$ ipython --no-banner

In [1]: import numpy as np

In [2]: import numpy.linalg as la

In [3]: np.set_printoptions(precision=3, suppress=True, linewidth=140)

In [4]: A = np.loadtxt("test1.csv", delimiter=",")

In [5]: print(A)
[[ 1.  1.  1.  1. -1. -1. -1. -1.]
 [ 1. -1.  1. -1. -1.  1. -1.  1.]
 [ 1.  1. -1. -1. -1. -1.  1.  1.]
 [ 1. -1. -1.  1.  1. -1. -1.  1.]
 [ 1. -1.  1. -1.  1. -1.  1. -1.]
 [ 1. -1. -1.  1. -1.  1.  1. -1.]
 [ 1.  1. -1. -1.  1.  1. -1. -1.]
 [ 1.  1.  1.  1.  1.  1.  1.  1.]]

In [6]: u = np.array([-2, -1])

In [7]: print(np.polyval(u, A[6]))
[-3. -3.  1.  1. -3. -3.  1.  1.]

In [8]: print(np.cross(A[6, :3], A[7, :3]))
[ 2. -2.  0.]

In [9]: print(np.correlate(A[6], A[7], "full"))
[ 1.  2.  1.  0.  1.  2.  1.  0. -1. -2. -1.  0. -1. -2. -1.]

In [10]: print(np.convolve(A[6], u))
[-2. -3.  1.  3. -1. -3.  1.  3.  1.]

In [11]: print(np.array([np.convolve(row, u, "same") for row in A]))
[[-2. -3. -3. -3.  1.  3.  3.  3.]
 [-2.  1. -1.  1.  3. -1.  1. -1.]
 [-2. -3.  1.  3.  3.  3. -1. -3.]
 [-2.  1.  3. -1. -3.  1.  3. -1.]
 [-2.  1. -1.  1. -1.  1. -1.  1.]
 [-2.  1.  3. -1.  1. -1. -3.  1.]
 [-2. -3.  1.  3. -1. -3.  1.  3.]
 [-2. -3. -3. -3. -3. -3. -3. -3.]]

In [12]: print(round(np.abs(la.eigvals(A)).max(), 3))
2.828

In [13]: print(np.allclose(A @ A.T, A.T @ A))
True

In [14]: print(la.matrix_power(A, 3))
[[ -8.   8.   8.   8.   0.   0.   0.  16.]
 [  8.   0.  -8.   0.   0.   8. -16.   8.]
 [  8.  -8.   0.   0. -16.   0.   8.   8.]
 [  8.   0.   0.  -8.   8. -16.   0.   8.]
 [ -8.   0.   8. -16.  -8.   0.  -8.   0.]
 [ -8. -16.   0.   8.   0.  -8.  -8.   0.]
 [ -8.   8. -16.   0.  -8.  -8.   0.   0.]
 [  8.   8.   8.   8.  -8.  -8.  -8.  -8.]]

In [15]: print(np.round(la.det(A), 3))
-4096.0

In [16]: print(A @ A)
[[ 0.  0.  0.  0. -4. -4. -4.  4.]
 [ 0.  4.  0.  4. -4.  0.  4.  0.]
 [ 0.  4.  4.  0.  0.  4. -4.  0.]
 [ 0.  0.  4.  4.  4. -4.  0.  0.]
 [ 0.  4.  0. -4.  0. -4.  0. -4.]
 [ 0.  0. -4.  4.  0.  0. -4. -4.]
 [ 0. -4.  4.  0. -4.  0.  0. -4.]
 [ 8.  0.  0.  0.  0.  0.  0.  0.]]

In [17]: print(np.allclose(A, A.T))
False

In [18]: rng = np.random.default_rng(2140)

In [19]: t = np.sort(rng.uniform(-2, 2, 42))

In [20]: M = np.c_[t, t ** 2, t ** 3] @ np.array([[1, 2, 4, 5, 4, 4, 0, 4, 0, 4, 5, 3, 4, 3],
    ...:     [2, 5, 4, 1, 0, 4, 4, 3, 0, 2, 5, 2, 5, 5],
    ...:     [3, 3, 5, 3, 0, 2, 5, 5, 0, 4, 2, 2, 3, 0]])

In [21]: print(M)
[[-15.352  -6.384 -27.613 -26.591  -7.615  -6.917 -19.999 -31.237   0.    -27.962  -5.196 -12.261 -10.191  12.409]
 [-15.072  -6.216 -27.148 -26.226  -7.571  -6.803 -19.577 -30.731   0.    -27.532  -5.113 -12.076 -10.002  12.235]
 [-13.15   -5.088 -23.955 -23.699  -7.258  -6.036 -16.697 -27.247   0.    -24.566  -4.558 -10.805  -8.717  11.017]
 [ -7.454  -2.033 -14.43  -15.853  -6.085  -3.869  -8.345 -16.744   0.    -15.538  -3.076  -6.976  -5.075   7.007]
 [ -6.912  -1.774 -13.515 -15.064  -5.944  -3.673  -7.572 -15.723   0.    -14.651  -2.951  -6.603  -4.746   6.582]
 [ -6.591  -1.625 -12.972 -14.59   -5.856  -3.558  -7.116 -15.115   0.    -14.121  -2.879  -6.381  -4.553   6.325]
 [ -4.642  -0.792  -9.651 -11.61   -5.247  -2.879  -4.404 -11.372   0.    -10.835  -2.47   -5.009  -3.415   4.669]
 [ -3.522  -0.39   -7.712  -9.775  -4.808  -2.502  -2.904  -9.157   0.     -8.865  -2.259  -4.19   -2.794   3.618]
 [ -2.286  -0.054  -5.521  -7.56   -4.181  -2.095  -1.34   -6.614   0.     -6.565  -2.048  -3.235  -2.144   2.327]
 [ -1.645   0.048  -4.342  -6.266  -3.745  -1.88   -0.597  -5.218   0.     -5.274  -1.94   -2.697  -1.824   1.574]
 [ -1.363   0.068  -3.806  -5.641  -3.509  -1.781  -0.297  -4.575   0.     -4.67   -1.889  -2.443  -1.686   1.216]
 [ -0.949   0.054  -2.981  -4.613  -3.074  -1.619   0.093  -3.571   0.     -3.708  -1.797  -2.032  -1.483   0.647]
 [ -0.701   0.009  -2.448  -3.888  -2.724  -1.501   0.276  -2.911   0.     -3.059  -1.718  -1.747  -1.353   0.276]
 [ -0.568  -0.032  -2.139  -3.437  -2.484  -1.42    0.345  -2.524   0.     -2.67   -1.656  -1.571  -1.274   0.065]
 [ -0.539  -0.043  -2.068  -3.331  -2.424  -1.4     0.356  -2.436   0.     -2.58   -1.639  -1.529  -1.256   0.019]
 [ -0.347  -0.142  -1.54   -2.482  -1.907  -1.215   0.367  -1.767   0.     -1.886  -1.464  -1.192  -1.096  -0.294]
 [ -0.212  -0.227  -1.028  -1.584  -1.271  -0.931   0.244  -1.129   0.     -1.198  -1.148  -0.816  -0.863  -0.448]
 [ -0.168  -0.234  -0.81   -1.203  -0.975  -0.766   0.165  -0.869   0.     -0.914  -0.951  -0.641  -0.721  -0.434]
 [  0.368   0.753   1.181   1.229   0.913   1.145   0.268   1.129   0.      1.065   1.426   0.813   1.209   0.945]
 [  0.4     0.816   1.269   1.307   0.966   1.227   0.303   1.211   0.      1.138   1.526   0.869   1.299   1.016]
 [  0.726   1.446   2.11    2.006   1.403   1.981   0.708   1.987   0.      1.821   2.454   1.384   2.147   1.667]
 [  0.848   1.674   2.407   2.236   1.535   2.238   0.872   2.26    0.      2.056   2.769   1.559   2.441   1.888]
 [  1.222   2.354   3.28    2.881   1.879   2.969   1.401   3.06    0.      2.735   3.66    2.058   3.294   2.513]
 [  2.015   3.728   5.021   4.075   2.428   4.35    2.593   4.653   0.      4.06    5.326   3.006   4.942   3.664]
 [  2.02    3.735   5.03    4.081   2.431   4.357   2.6     4.661   0.      4.067   5.334   3.011   4.951   3.67 ]
 [  2.655   4.791   6.364   4.948   2.774   5.364   3.59    5.883   0.      5.069   6.538   3.709   6.178   4.484]
 [  2.854   5.116   6.774   5.209   2.87    5.667   3.905   6.26    0.      5.376   6.899   3.92    6.55    4.725]
 [  2.865   5.132   6.795   5.223   2.874   5.682   3.921   6.279   0.      5.392   6.917   3.931   6.57    4.738]
 [  3.862   6.725   8.813   6.48    3.297   7.134   5.517   8.134   0.      6.895   8.637   4.951   8.373   5.869]
 [  3.909   6.798   8.906   6.537   3.315   7.199   5.592   8.22    0.      6.964   8.714   4.997   8.455   5.919]
 [  5.032   8.535  11.121   7.88    3.707   8.733   7.414  10.262   0.      8.608  10.519   6.089  10.388   7.074]
 [  5.511   9.264  12.055   8.438   3.856   9.367   8.198  11.125   0.      9.3    11.26    6.543  11.192   7.54 ]
 [  6.441  10.659  13.848   9.501   4.123  10.563   9.725  12.785   0.     10.628  12.656   7.407  12.72    8.404]
 [  7.153  11.714  15.211  10.303   4.31   11.457  10.901  14.05    0.     11.637  13.696   8.057  13.87    9.038]
 [  8.217  13.271  17.229  11.481   4.568  12.762  12.662  15.925   0.     13.132  15.208   9.012  15.555   9.946]
 [  9.931  15.739  20.449  13.345   4.939  14.802  15.51   18.924   0.     15.517  17.561  10.518  18.208  11.327]
 [ 20.297  30.021  39.454  24.168   6.566  26.187  32.888  36.76    0.     29.643  30.523  19.157  33.304  18.395]
 [ 20.965  30.916  40.663  24.851   6.649  26.885  34.014  37.9     0.     30.545  31.31   19.697  34.241  18.801]
 [ 23.058  33.704  44.436  26.982   6.898  29.051  37.538  41.462   0.     33.36   33.749  21.378  37.153  20.043]
 [ 23.361  34.106  44.982  27.29    6.933  29.362  38.049  41.978   0.     33.767  34.1    21.621  37.573  20.22 ]
 [ 26.522  38.277  50.657  30.49    7.279  32.578  43.378  47.346   0.     38.008  37.71   24.135  41.916  22.017]
 [ 28.895  41.381  54.902  32.88    7.521  34.959  47.381  51.366   0.     41.183  40.374  26.007  45.142  23.318]]

In [22]: print(np.abs(np.diag(la.qr(M)[1])) > 1e-9)
[ True  True  True False False False False False False False False False False False]

In [23]: print(round(float(np.trace(la.pinv(M) @ M)), 3))
3.0
